In [1]: import numpy as np

In [2]: np.set_printoptions(precision=2, suppress=True, linewidth=120, legacy="1.25")

In [3]: W0 = np.loadtxt("arr.csv", delimiter=",")

In [4]: W0.round(2) + 0
Out[4]: 
array([[-0.11, -0.78,  1.87, -0.96,  0.17,  0.39,  0.46, -1.85, -1.27,  1.09,  0.43, -2.03,  0.23],
       [-1.76, -2.02,  0.48, -1.2 , -0.09, -0.95, -0.77,  0.01,  0.54, -1.51, -1.72,  0.04,  0.32],
       [-0.99, -1.19, -0.65,  1.42, -1.81,  1.21,  0.79, -0.71, -1.13,  0.62, -0.3 ,  1.27,  1.4 ],
       [-0.44,  0.69, -1.9 , -1.2 , -0.26,  1.38, -0.24,  0.86,  0.42,  0.98, -1.28, -1.91,  1.02],
       [ 1.21, -0.96,  1.21, -0.93, -1.82,  0.31,  0.  ,  0.88,  1.67,  1.76, -0.35,  0.7 , -0.78],
       [ 0.33, -0.97, -1.3 ,  1.27,  0.47, -0.71,  1.73, -1.47,  1.53,  0.34, -0.93, -0.92, -1.26],
       [-0.77,  0.77, -0.05,  0.5 ,  0.25, -0.53, -1.51, -0.38, -1.4 ,  1.72, -1.8 ,  0.6 , -1.82],
       [ 0.77, -0.47, -1.97, -2.35, -0.47, -1.26,  0.47, -0.78, -1.21,  0.2 ,  0.75,  0.97, -0.35],
       [ 2.31, -0.3 ,  0.35,  0.15, -0.25,  0.63,  0.72,  0.68, -1.64, -1.47, -1.97, -0.33, -0.32],
       [-0.22, -0.75, -0.41,  1.13, -1.61, -1.75, -0.45,  1.6 , -0.89,  0.05,  1.  , -1.88, -0.45],
       [ 0.55, -0.12, -0.65,  0.17, -1.32,  1.41, -2.18, -1.67,  0.51, -1.34,  0.65, -0.51, -1.11],
       [ 1.32, -2.18, -0.65,  0.63,  1.92,  0.23, -1.65,  0.38, -0.13,  0.99,  0.37,  0.15,  0.93],
       [ 1.21,  1.14,  0.27,  0.44, -0.83, -1.91, -0.9 , -1.31,  0.59,  0.22, -0.94, -0.1 ,  2.19]])

In [5]: rng = np.random.default_rng(8135)

In [6]: z = rng.permutation(13)

In [7]: z
Out[7]: array([ 8,  1,  7, 12, 10,  6,  4,  5,  2,  0,  3,  9, 11])

In [8]: out = W0[z][:, z]

In [9]: print(round(np.trace(out), 2))
-7.41

In [10]: np.diag(out)
Out[10]: array([-1.64, -2.02, -0.78,  2.19,  0.65, -1.51, -1.82, -0.71, -0.65, -0.11, -1.2 ,  0.05,  0.15])
